>>> import numpy as np
>>> np.set_printoptions(precision=3, suppress=True, linewidth=140)
>>> X = np.load("w.npy")
>>> X
array([[1, 6, 3, 3],
       [8, 7, 8, 4],
       [5, 8, 4, 2],
       [6, 2, 2, 4]])
>>> O, r_ = np.linalg.qr(X)
>>> round(float(abs(r_[0, 0])), 3), round(float(np.linalg.norm(X[:, 0])), 3)
(11.225, 11.225)
>>> O @ r_
array([[1., 6., 3., 3.],
       [8., 7., 8., 4.],
       [5., 8., 4., 2.],
       [6., 2., 2., 4.]])
>>> r_
array([[-11.225, -10.156,  -8.82 ,  -6.147],
       [  0.   ,   7.061,   2.893,   1.072],
       [  0.   ,   0.   ,   2.616,  -0.121],
       [  0.   ,   0.   ,   0.   ,   2.46 ]])
>>> np.round(O.T @ O, 3) + 0
array([[1., 0., 0., 0.],
       [0., 1., 0., 0.],
       [0., 0., 1., 0.],
       [0., 0., 0., 1.]])
>>> def softmax(z):
...     e = np.exp(z - z.max(axis=-1, keepdims=True))
...     return e / e.sum(axis=-1, keepdims=True)
... 
>>> softmax(X[1])
array([0.419, 0.154, 0.419, 0.008])
>>> softmax(X).sum(axis=1)
array([1., 1., 1., 1.])
>>> scores = X @ X.T / np.sqrt(4)
>>> np.round(softmax(scores + np.triu(np.full(scores.shape, -np.inf), 1)), 3) + 0
array([[1., 0., 0., 0.],
       [0., 1., 0., 0.],
       [0., 1., 0., 0.],
       [0., 1., 0., 0.]])
>>> M = np.array([[7, 1], [8, 4]])
>>> u = np.array([-4, -4])
>>> np.polyval(u, M[1])
array([-36, -20])
>>> np.convolve(M[1], u)
array([-32, -48, -16])
>>> np.correlate(M[1], M[0], "full")
array([ 8, 60, 28])
>>> arr = np.load("a.npy")
>>> arr
array([[ -3.554, -13.486,  -4.086,  -4.073,   1.276],
       [ -7.595,   1.453,   8.107,   0.878,  -7.026],
       [  4.222, -11.805,   7.982,   9.483,   2.471],
       [  0.251,  -0.024,  -1.528,   4.534,   7.828],
       [  6.596,  -1.556,   6.423,  -7.841,   2.125],
       [ -0.972,  -4.793,  -6.197,   8.186,  -6.536],
       [ -9.515,   1.263,   1.244,   0.645,  12.069]])
>>> P = arr @ np.linalg.solve(arr.T @ arr, arr.T)
>>> P @ arr[:, 1]
array([-13.486,   1.453, -11.805,  -0.024,  -1.556,  -4.793,   1.263])
>>> np.round(np.linalg.eigvalsh(P), 3) + 0
array([0., 0., 1., 1., 1., 1., 1.])
>>> np.linalg.matrix_rank(np.eye(7) - P)
np.int64(2)
>>> A2 = np.c_[arr[:, :4] @ np.array([[2, 1, 1, 1], [-2, -2, 1, -1], [-2, -1, 1, -1], [2, -1, -1, -1]]), np.array([-2, 3, 1, 3, 2, -2, -3])]
>>> A2
array([[ 19.89 ,  31.577, -17.053,  18.091,  -2.   ],
       [-32.554, -19.486,   1.087, -18.033,   3.   ],
       [ 35.056,  10.367,  -9.084,  -1.438,   1.   ],
       [ 12.674,  -2.707,  -5.835,  -2.731,   3.   ],
       [-12.224,  11.126,  19.304,   9.57 ,   2.   ],
       [ 36.408,   6.625, -20.148,   1.832,  -2.   ],
       [-22.754, -13.93 ,  -7.653, -12.667,  -3.   ]])
>>> np.linalg.matrix_rank(A2)
np.int64(5)
>>> np.round(np.linalg.lstsq(arr, A2[:, 0])[0], 3) + 0
array([ 2., -2., -2.,  2.,  0.])
>>> np.linalg.norm(np.linalg.qr(arr)[0].T @ A2, axis=0) ** 2 / ((A2 ** 2).sum(axis=0) + 1e-12)
array([1.   , 1.   , 1.   , 1.   , 0.524])
